% ipython --no-banner

In [1]: import numpy as np

In [2]: np.set_printoptions(precision=2, suppress=True, linewidth=160)

In [3]: rnd = lambda a: np.round(a, 2) + 0

In [4]: A = np.array([[2, 2], [2, 4]])

In [5]: vals, vecs = np.linalg.eigh(A)

In [6]: x0 = np.array([-3, -2])

In [7]: print(rnd(np.linalg.eigvalsh(A[1:, 1:])))
[4.]

In [8]: print(rnd(vecs * np.sqrt(vals) @ vecs.T))
[[1.26 0.63]
 [0.63 1.9 ]]

In [9]: (np.sign(vecs[:, -1].round(6)) == np.sign(vecs[0, -1].round(6))).astype(int)
Out[9]: array([1, 1])

In [10]: rnd(x0 @ A @ x0 / (x0 @ x0)), rnd(vals[0]), rnd(vals[-1])
Out[10]: (np.float64(4.46), np.float64(0.76), np.float64(5.24))

In [11]: print(np.abs(A).sum(axis=1).max(), rnd(np.abs(vals).max()))
6 5.24

In [12]: print(x0 @ A @ x0)
58

In [13]: M2 = np.array([[-1, 1, 3], [2, -3, -1]])

In [14]: np.vstack([A, M2.T]).shape
Out[14]: (5, 2)

In [15]: np.einsum("ik,kj->ji", A, M2)
Out[15]: 
array([[  2,   6],
       [ -4, -10],
       [  4,   2]])

In [16]: np.linalg.matrix_rank(np.vstack([A, M2.T]))
Out[16]: np.int64(2)

In [17]: print(np.einsum("ij,ij->i", A, A))
[ 8 20]

In [18]: m1 = np.load("a.npy")

In [19]: rnd(m1)
Out[19]: 
array([[ 0.43,  0.57, -0.06,  0.7 ],
       [ 0.57,  0.43,  0.06, -0.7 ],
       [-0.06,  0.06,  0.99,  0.08],
       [ 0.7 , -0.7 ,  0.08,  0.15]])

In [20]: # columns are unit length and at right angles

In [21]: vals, vecs = np.linalg.eig(m1)

In [22]: rnd(m1 @ vecs[:, 0] - vals[0] * vecs[:, 0])
Out[22]: array([0., 0., 0., 0.])

In [23]: rnd(m1.T @ m1)
Out[23]: 
array([[1., 0., 0., 0.],
       [0., 1., 0., 0.],
       [0., 0., 1., 0.],
       [0., 0., 0., 1.]])

In [24]: proj = np.triu(np.array([[6, 5, 7, 8], [-7, 6, 3, -7], [-3, -1, -5, -7], [0, -4, 7, -2]]), 1) + np.eye(4)

In [25]: M2 = proj @ m1 @ np.linalg.inv(proj)

In [26]: rnd(np.poly(M2))
Out[26]: array([ 1., -2.,  0.,  2., -1.])

In [27]: np.linalg.matrix_rank(M2)
Out[27]: np.int64(4)

In [28]: cent = 20 * np.array([[-0.2, -2.3, -1.0], [0.9, -0.1, -1.1]])

In [29]: rng = np.random.default_rng(40372)

In [30]: lab = rng.integers(0, 2, 20)

In [31]: E = cent[lab] + rng.normal(size=(20, 3))

In [32]: rnd(E)
Out[32]: 
array([[ 18.23,  -3.74, -22.03],
       [ 18.29,  -2.16, -23.32],
       [ -2.08, -44.35, -21.04],
       [ 16.78,  -2.26, -20.4 ],
       [ -4.66, -47.4 , -21.53],
       [ 18.15,  -1.65, -22.09],
       [ 19.51,  -1.88, -22.56],
       [ 18.2 ,  -1.02, -22.33],
       [ 18.41,  -0.82, -21.75],
       [ -2.43, -47.22, -18.86],
       [ 18.95,  -1.44, -23.97],
       [ -4.17, -45.92, -20.82],
       [ 17.8 ,  -1.49, -23.29],
       [ -4.28, -45.41, -19.68],
       [ 18.47,  -1.84, -23.61],
       [ -2.85, -45.6 , -20.09],
       [ 16.97,  -3.7 , -21.86],
       [ -2.88, -46.13, -18.92],
       [ 17.82,  -1.25, -22.03],
       [ -4.02, -45.73, -20.41]])

In [33]: Xc = E - E.mean(axis=0)

In [34]: vecs = np.linalg.svd(Xc)[2][:2]

In [35]: M2 = Xc - Xc @ vecs.T @ vecs

In [36]: print(rnd(np.linalg.norm(M2) / np.linalg.norm(Xc)))
0.03

In [37]: rnd(np.diag(vecs.T @ vecs))
Out[37]: array([0.19, 0.81, 1.  ])

In [38]: cov = np.cov(E, rowvar=False)

In [39]: np.argsort(-E.std(axis=0).round(6), kind="stable")
Out[39]: array([1, 0, 2])

In [40]: rnd(np.linalg.eigvalsh(cov)[::-1])
Out[40]: array([609.53,   0.89,   0.5 ])

In [41]: proj = E @ np.linalg.solve(E.T @ E, E.T)

In [42]: np.trace(proj)
Out[42]: np.float64(3.0)

In [43]: rnd(np.diag(proj))
Out[43]: array([0.15, 0.1 , 0.12, 0.08, 0.27, 0.08, 0.16, 0.09, 0.09, 0.44, 0.11, 0.2 , 0.15, 0.14, 0.11, 0.13, 0.07, 0.25, 0.08, 0.16])

In [44]: print(np.allclose(proj @ proj, proj))
True

In [45]: print(rnd(np.linalg.eigvalsh(proj)))
[0. 0. 0. 0. 0. 0. 0. 0. 0. 0. 0. 0. 0. 0. 0. 0. 0. 1. 1. 1.]

In [46]: x0 = np.array([-1, -2, 2])

In [47]: h = np.maximum(E @ x0, 0)

In [48]: rnd(E.T @ h)
Out[48]: array([ -1511.3 , -20252.58,  -8865.42])

In [49]: np.tanh(E @ x0)
Out[49]: array([-1., -1.,  1., -1.,  1., -1., -1., -1., -1.,  1., -1.,  1., -1.,  1., -1.,  1., -1.,  1., -1.,  1.])

In [50]: M2 = np.c_[E[:, :1] @ np.array([[1]]), np.array([-2, -2, -7, 6, -9, -5, 4, -1, 5, 3, -4, -2, 6, 0, -4, -6, -8, 3, 9, -8])]

In [51]: rnd(M2)
Out[51]: 
array([[18.23, -2.  ],
       [18.29, -2.  ],
       [-2.08, -7.  ],
       [16.78,  6.  ],
       [-4.66, -9.  ],
       [18.15, -5.  ],
       [19.51,  4.  ],
       [18.2 , -1.  ],
       [18.41,  5.  ],
       [-2.43,  3.  ],
       [18.95, -4.  ],
       [-4.17, -2.  ],
       [17.8 ,  6.  ],
       [-4.28,  0.  ],
       [18.47, -4.  ],
       [-2.85, -6.  ],
       [16.97, -8.  ],
       [-2.88,  3.  ],
       [17.82,  9.  ],
       [-4.02, -8.  ]])

In [52]: np.linalg.matrix_rank(np.c_[E, M2])
Out[52]: np.int64(4)

In [53]: rnd(np.linalg.lstsq(E, M2[:, 0])[0])
Out[53]: array([1., 0., 0.])

In [54]: np.linalg.matrix_rank(M2)
Out[54]: np.int64(2)

In [55]: feats = np.load("x.npy")

In [56]: feats
Out[56]: 
array([[ 8,  4],
       [-1, 97]])

In [57]: M2 = np.array([[7, -5, 4], [-7, -7, -1]])

In [58]: cent = np.kron(M2, m1)

In [59]: print(rnd(np.linalg.norm(cent, 2)), rnd(np.linalg.norm(M2, 2) * np.linalg.norm(m1, 2)))
10.63 10.63

In [60]: np.linalg.matrix_rank(cent)
Out[60]: np.int64(8)

In [61]: cent.shape
Out[61]: (8, 12)

In [62]: print(rnd(np.poly(feats)))
[   1. -105.  780.]

In [63]: np.kron(np.eye(2, dtype=int), feats)
Out[63]: 
array([[ 8,  4,  0,  0],
       [-1, 97,  0,  0],
       [ 0,  0,  8,  4],
       [ 0,  0, -1, 97]])

In [64]: W0 = np.loadtxt("m.csv", delimiter=",")

In [65]: print(W0)
[[226. -90.  -6.]
 [-90.  86.  52.]
 [ -6.  52.  94.]]

In [66]: # symmetric

In [67]: vals, vecs = np.linalg.eigh(W0)

In [68]: x0 = np.array([3, 2, 7])

In [69]: (np.sign(vecs[:, -1].round(6)) == np.sign(vecs[0, -1].round(6))).astype(int)
Out[69]: array([1, 0, 0])

In [70]: rnd(x0 @ W0 @ x0 / (x0 @ x0)), rnd(vals[0]), rnd(vals[-1])
Out[70]: (np.float64(114.65), np.float64(16.02), np.float64(274.64))

In [71]: F = np.loadtxt("run3.csv", delimiter=",")

In [72]: F
Out[72]: 
array([[-1.,  6.],
       [ 0.,  5.]])

In [73]: t = np.radians(90)

In [74]: r_ = np.eye(2)

In [75]: r_[1, 1] = r_[0, 0] = np.cos(t)

In [76]: r_[1, 0], r_[0, 1] = -np.sin(t), np.sin(t)

In [77]: rnd(r_)
Out[77]: 
array([[ 0.,  1.],
       [-1.,  0.]])

In [78]: M2 = F @ r_.T

In [79]: print(rnd(M2))
[[6. 1.]
 [5. 0.]]

In [80]: print(np.abs(M2 - F).max(axis=0))
[7. 5.]

In [81]: rnd(np.linalg.svd(F, compute_uv=False)), rnd(np.linalg.svd(M2, compute_uv=False))
Out[81]: (array([7.85, 0.64]), array([7.85, 0.64]))

In [82]: np.allclose(F @ F.T, M2 @ M2.T)
Out[82]: True

In [83]: print(np.allclose(np.linalg.norm(F, axis=1), np.linalg.norm(M2, axis=1)))
True
